>>> import numpy as np
>>> np.set_printoptions(suppress=True, linewidth=160)
>>> rd = lambda a: np.round(a, 2) + 0
>>> X = np.loadtxt("test11.csv", delimiter=",")
>>> rd(X)
array([[ 0.68, -0.01,  0.3 ,  0.15, -0.23,  0.06,  0.01, -0.22],
       [-0.01,  0.89,  0.01, -0.18, -0.02, -0.02,  0.23, -0.1 ],
       [ 0.3 ,  0.01,  0.72, -0.13,  0.21, -0.06, -0.03,  0.21],
       [ 0.15, -0.18, -0.13,  0.63,  0.09, -0.06,  0.38, -0.06],
       [-0.23, -0.02,  0.21,  0.09,  0.84,  0.04,  0.03, -0.16],
       [ 0.06, -0.02, -0.06, -0.06,  0.04,  0.99,  0.03,  0.03],
       [ 0.01,  0.23, -0.03,  0.38,  0.03,  0.03,  0.5 ,  0.21],
       [-0.22, -0.1 ,  0.21, -0.06, -0.16,  0.03,  0.21,  0.77]])
>>> rd(np.abs(np.linalg.eigvals(X)).max())
np.float64(1.0)
>>> rd((X + X.T) / 2)
array([[ 0.68, -0.01,  0.3 ,  0.15, -0.23,  0.06,  0.01, -0.22],
       [-0.01,  0.89,  0.01, -0.18, -0.02, -0.02,  0.23, -0.1 ],
       [ 0.3 ,  0.01,  0.72, -0.13,  0.21, -0.06, -0.03,  0.21],
       [ 0.15, -0.18, -0.13,  0.63,  0.09, -0.06,  0.38, -0.06],
       [-0.23, -0.02,  0.21,  0.09,  0.84,  0.04,  0.03, -0.16],
       [ 0.06, -0.02, -0.06, -0.06,  0.04,  0.99,  0.03,  0.03],
       [ 0.01,  0.23, -0.03,  0.38,  0.03,  0.03,  0.5 ,  0.21],
       [-0.22, -0.1 ,  0.21, -0.06, -0.16,  0.03,  0.21,  0.77]])
>>> rd(np.trace(X))
np.float64(6.0)
>>> rd(np.linalg.det(X))
np.float64(0.0)
>>> rd(np.sort(np.abs(np.linalg.eigvals(X))))
array([0., 0., 1., 1., 1., 1., 1., 1.])
>>> rd(np.linalg.norm(X, 2) / np.linalg.norm(X))
np.float64(0.41)
>>> [round(float(x), 2) for x in np.linalg.svd(X, compute_uv=False)[:3]]
[1.0, 1.0, 1.0]
>>> np.linalg.matrix_rank(X, rtol=0.1)
np.int64(6)
>>> w, evecs = np.linalg.eigh(X)
>>> w.sum(), rd(np.trace(X))
(np.float64(6.0), np.float64(6.0))
>>> (w > 1e-8).sum(), (w < -1e-8).sum()
(np.int64(6), np.int64(0))
>>> x = np.array([1, 3, -2, 1, 2, 3, 2, 0])
>>> rd(X @ (2 * x))
array([-0.09,  5.71, -2.02,  2.59,  2.5 ,  6.35,  4.61, -1.63])
>>> rd(X @ np.eye(8)[2])
array([ 0.3 ,  0.01,  0.72, -0.13,  0.21, -0.06, -0.03,  0.21])
>>> rd(X @ x)
array([-0.04,  2.85, -1.01,  1.3 ,  1.25,  3.18,  2.3 , -0.81])
>>> rd((X * x).sum(axis=1))
array([-0.04,  2.85, -1.01,  1.3 ,  1.25,  3.18,  2.3 , -0.81])
>>> np.sign((X @ x).round(6))
array([-1.,  1., -1.,  1.,  1.,  1.,  1., -1.])
>>> rd(X @ np.ones(8))
array([0.76, 0.82, 1.24, 0.83, 0.81, 1.02, 1.38, 0.68])
>>> (X @ x).argmax()
np.int64(5)
>>> rd(np.einsum("ij,j->i", X, x))
array([-0.04,  2.85, -1.01,  1.3 ,  1.25,  3.18,  2.3 , -0.81])
>>> x = np.array([-5, 2, -1, -5, 3, -3, 3, -4])
>>> rd(X @ X @ x)
array([-4.44,  3.79, -1.64, -2.31,  3.57, -2.82, -0.86, -2.05])
>>> rd(np.trace(X))
np.float64(6.0)
>>> rd(X @ x)
array([-4.44,  3.79, -1.64, -2.31,  3.57, -2.82, -0.86, -2.05])
>>> rd(np.eye(8) - X)
array([[ 0.32,  0.01, -0.3 , -0.15,  0.23, -0.06, -0.01,  0.22],
       [ 0.01,  0.11, -0.01,  0.18,  0.02,  0.02, -0.23,  0.1 ],
       [-0.3 , -0.01,  0.28,  0.13, -0.21,  0.06,  0.03, -0.21],
       [-0.15,  0.18,  0.13,  0.37, -0.09,  0.06, -0.38,  0.06],
       [ 0.23,  0.02, -0.21, -0.09,  0.16, -0.04, -0.03,  0.16],
       [-0.06,  0.02,  0.06,  0.06, -0.04,  0.01, -0.03, -0.03],
       [-0.01, -0.23,  0.03, -0.38, -0.03, -0.03,  0.5 , -0.21],
       [ 0.22,  0.1 , -0.21,  0.06,  0.16, -0.03, -0.21,  0.23]])
>>> K = np.load("x.npy")
>>> K
array([[-1.05, -0.01, -0.52, -1.01, -1.02, -0.08,  0.05,  0.03, -0.5 , -0.52,  0.  , -0.96, -0.01],
       [-0.85,  0.07, -0.52, -0.87, -0.83,  0.09,  0.  ,  0.07, -0.41, -0.44, -0.07, -0.97,  0.  ],
       [ 2.32,  0.03,  1.16,  2.34,  2.33, -0.07,  0.  , -0.05,  1.13,  1.15,  0.  ,  2.39,  0.03],
       [ 0.2 ,  0.04,  0.07,  0.04,  0.1 , -0.05, -0.05,  0.02,  0.04,  0.15, -0.01,  0.13, -0.13],
       [ 1.51, -0.06,  0.82,  1.55,  1.6 , -0.02,  0.05,  0.05,  0.81,  0.83, -0.01,  1.63, -0.01],
       [-1.22,  0.1 , -0.7 , -1.3 , -1.22, -0.06, -0.05,  0.02, -0.67, -0.68,  0.04, -1.25, -0.05],
       [ 1.62, -0.01,  0.79,  1.54,  1.53, -0.07,  0.03,  0.08,  0.85,  0.89,  0.01,  1.58, -0.05],
       [-0.38, -0.05, -0.22, -0.45, -0.42,  0.04, -0.03,  0.02, -0.19, -0.14,  0.01, -0.5 ,  0.02],
       [ 0.39,  0.01,  0.24,  0.55,  0.38, -0.02, -0.04, -0.04,  0.26,  0.37,  0.06,  0.44, -0.01],
       [-1.22,  0.03, -0.57, -1.15, -1.2 , -0.09,  0.03, -0.01, -0.57, -0.54,  0.03, -1.17,  0.02],
       [ 1.88,  0.01,  0.9 ,  1.85,  1.9 ,  0.02, -0.01,  0.  ,  0.93,  0.93,  0.02,  1.85,  0.06],
       [ 2.01,  0.06,  1.04,  2.12,  2.07, -0.06,  0.01,  0.  ,  0.99,  1.06, -0.04,  2.11, -0.02],
       [-0.34,  0.06, -0.19, -0.32, -0.39, -0.07, -0.02, -0.12, -0.14, -0.16,  0.07, -0.31,  0.04],
       [ 1.3 , -0.01,  0.68,  1.39,  1.31,  0.11,  0.04, -0.01,  0.66,  0.67, -0.03,  1.36, -0.02],
       [-2.06, -0.02, -1.15, -2.04, -2.07, -0.04, -0.06,  0.02, -1.01, -1.02,  0.02, -2.2 , -0.07],
       [-3.25, -0.08, -1.58, -3.24, -3.21, -0.01, -0.06, -0.02, -1.57, -1.58, -0.04, -3.21,  0.05],
       [ 0.03,  0.1 , -0.01,  0.  ,  0.04, -0.05,  0.07, -0.01,  0.08,  0.05, -0.01, -0.07, -0.04],
       [ 3.31,  0.03,  1.62,  3.31,  3.34, -0.03,  0.06,  0.02,  1.69,  1.74, -0.01,  3.36,  0.  ],
       [-2.67,  0.02, -1.36, -2.74, -2.74, -0.01,  0.09,  0.02, -1.35, -1.36, -0.04, -2.75,  0.  ],
       [ 1.47,  0.02,  0.78,  1.61,  1.58, -0.02, -0.03,  0.  ,  0.81,  0.7 , -0.02,  1.59,  0.03],
       [-0.18, -0.08, -0.11, -0.15, -0.05,  0.05,  0.09, -0.06, -0.03,  0.01, -0.06, -0.07, -0.03],
       [ 0.67, -0.05,  0.35,  0.74,  0.7 ,  0.  , -0.03, -0.04,  0.3 ,  0.32,  0.01,  0.79, -0.01],
       [-2.77,  0.11, -1.34, -2.69, -2.77,  0.11, -0.09,  0.02, -1.4 , -1.36, -0.02, -2.72,  0.05],
       [-0.46,  0.01, -0.33, -0.4 , -0.5 ,  0.06,  0.06,  0.01, -0.21, -0.17, -0.01, -0.53, -0.01],
       [-0.39, -0.08, -0.17, -0.41, -0.47, -0.06,  0.04,  0.  , -0.19, -0.07,  0.05, -0.45, -0.05],
       [-2.06,  0.03, -1.03, -2.13, -2.04, -0.06,  0.06,  0.01, -1.08, -1.03, -0.05, -2.05, -0.08],
       [ 2.25,  0.02,  1.2 ,  2.28,  2.36, -0.04,  0.04, -0.01,  1.13,  1.13,  0.04,  2.27, -0.02],
       [-0.77,  0.02, -0.39, -0.88, -0.86, -0.02,  0.03,  0.04, -0.45, -0.39, -0.01, -0.81, -0.05]])
>>> cen = K - K.mean(axis=0)
>>> evecs = np.linalg.svd(cen)[2][:1]
>>> M2 = cen - cen @ evecs.T @ evecs
>>> rd(np.cov(cen @ evecs.T, rowvar=False))
np.float64(14.03)
>>> rd((cen @ evecs.T).std(axis=0))
array([3.68])
>>> rd(np.linalg.norm(M2) / np.linalg.norm(cen))
np.float64(0.04)
>>> rng = np.random.default_rng(72030)
>>> z = rng.permutation(13)
>>> M2 = K[:, z] * rng.choice([-1, 1], 13)
>>> M2
array([[ 0.5 , -0.52,  0.  ,  0.52, -0.96,  0.01, -1.02, -0.01, -1.05,  0.05,  0.08,  0.03, -1.01],
       [ 0.41, -0.44, -0.07,  0.52, -0.97, -0.  , -0.83,  0.07, -0.85,  0.  , -0.09,  0.07, -0.87],
       [-1.13,  1.15,  0.  , -1.16,  2.39, -0.03,  2.33,  0.03,  2.32,  0.  ,  0.07, -0.05,  2.34],
       [-0.04,  0.15, -0.01, -0.07,  0.13,  0.13,  0.1 ,  0.04,  0.2 , -0.05,  0.05,  0.02,  0.04],
       [-0.81,  0.83, -0.01, -0.82,  1.63,  0.01,  1.6 , -0.06,  1.51,  0.05,  0.02,  0.05,  1.55],
       [ 0.67, -0.68,  0.04,  0.7 , -1.25,  0.05, -1.22,  0.1 , -1.22, -0.05,  0.06,  0.02, -1.3 ],
       [-0.85,  0.89,  0.01, -0.79,  1.58,  0.05,  1.53, -0.01,  1.62,  0.03,  0.07,  0.08,  1.54],
       [ 0.19, -0.14,  0.01,  0.22, -0.5 , -0.02, -0.42, -0.05, -0.38, -0.03, -0.04,  0.02, -0.45],
       [-0.26,  0.37,  0.06, -0.24,  0.44,  0.01,  0.38,  0.01,  0.39, -0.04,  0.02, -0.04,  0.55],
       [ 0.57, -0.54,  0.03,  0.57, -1.17, -0.02, -1.2 ,  0.03, -1.22,  0.03,  0.09, -0.01, -1.15],
       [-0.93,  0.93,  0.02, -0.9 ,  1.85, -0.06,  1.9 ,  0.01,  1.88, -0.01, -0.02,  0.  ,  1.85],
       [-0.99,  1.06, -0.04, -1.04,  2.11,  0.02,  2.07,  0.06,  2.01,  0.01,  0.06,  0.  ,  2.12],
       [ 0.14, -0.16,  0.07,  0.19, -0.31, -0.04, -0.39,  0.06, -0.34, -0.02,  0.07, -0.12, -0.32],
       [-0.66,  0.67, -0.03, -0.68,  1.36,  0.02,  1.31, -0.01,  1.3 ,  0.04, -0.11, -0.01,  1.39],
       [ 1.01, -1.02,  0.02,  1.15, -2.2 ,  0.07, -2.07, -0.02, -2.06, -0.06,  0.04,  0.02, -2.04],
       [ 1.57, -1.58, -0.04,  1.58, -3.21, -0.05, -3.21, -0.08, -3.25, -0.06,  0.01, -0.02, -3.24],
       [-0.08,  0.05, -0.01,  0.01, -0.07,  0.04,  0.04,  0.1 ,  0.03,  0.07,  0.05, -0.01,  0.  ],
       [-1.69,  1.74, -0.01, -1.62,  3.36, -0.  ,  3.34,  0.03,  3.31,  0.06,  0.03,  0.02,  3.31],
       [ 1.35, -1.36, -0.04,  1.36, -2.75, -0.  , -2.74,  0.02, -2.67,  0.09,  0.01,  0.02, -2.74],
       [-0.81,  0.7 , -0.02, -0.78,  1.59, -0.03,  1.58,  0.02,  1.47, -0.03,  0.02,  0.  ,  1.61],
       [ 0.03,  0.01, -0.06,  0.11, -0.07,  0.03, -0.05, -0.08, -0.18,  0.09, -0.05, -0.06, -0.15],
       [-0.3 ,  0.32,  0.01, -0.35,  0.79,  0.01,  0.7 , -0.05,  0.67, -0.03, -0.  , -0.04,  0.74],
       [ 1.4 , -1.36, -0.02,  1.34, -2.72, -0.05, -2.77,  0.11, -2.77, -0.09, -0.11,  0.02, -2.69],
       [ 0.21, -0.17, -0.01,  0.33, -0.53,  0.01, -0.5 ,  0.01, -0.46,  0.06, -0.06,  0.01, -0.4 ],
       [ 0.19, -0.07,  0.05,  0.17, -0.45,  0.05, -0.47, -0.08, -0.39,  0.04,  0.06,  0.  , -0.41],
       [ 1.08, -1.03, -0.05,  1.03, -2.05,  0.08, -2.04,  0.03, -2.06,  0.06,  0.06,  0.01, -2.13],
       [-1.13,  1.13,  0.04, -1.2 ,  2.27,  0.02,  2.36,  0.02,  2.25,  0.04,  0.04, -0.01,  2.28],
       [ 0.45, -0.39, -0.01,  0.39, -0.81,  0.05, -0.86,  0.02, -0.77,  0.03,  0.02,  0.04, -0.88]])
>>> U, _, Vh = np.linalg.svd(K.T @ M2)
>>> z
array([ 8,  9, 10,  2, 11, 12,  4,  1,  0,  6,  5,  7,  3])
>>> cen = (M2 - M2.mean(axis=0)) / M2.std(axis=0)
>>> np.argwhere(np.abs(cen) > 2)
array([[ 3,  5],
       [12,  2],
       [12, 11],
       [13, 10],
       [17,  0],
       [17,  1],
       [22,  9],
       [22, 10]])
>>> rd(cen.std(axis=0))
array([1., 1., 1., 1., 1., 1., 1., 1., 1., 1., 1., 1., 1.])
>>> c = np.linalg.lstsq(np.delete(cen, 5, axis=1), cen[:, 5])[0]
>>> np.abs(c).argmax()
np.int64(0)
>>> rd(c)
array([10.92,  7.7 , -0.16,  3.48, -3.99,  5.32, -0.03,  6.61,  0.09,  0.39,  0.16, -1.31])
>>> rd(1 - np.var(cen[:, 5] - np.delete(cen, 5, axis=1) @ c))
np.float64(0.51)
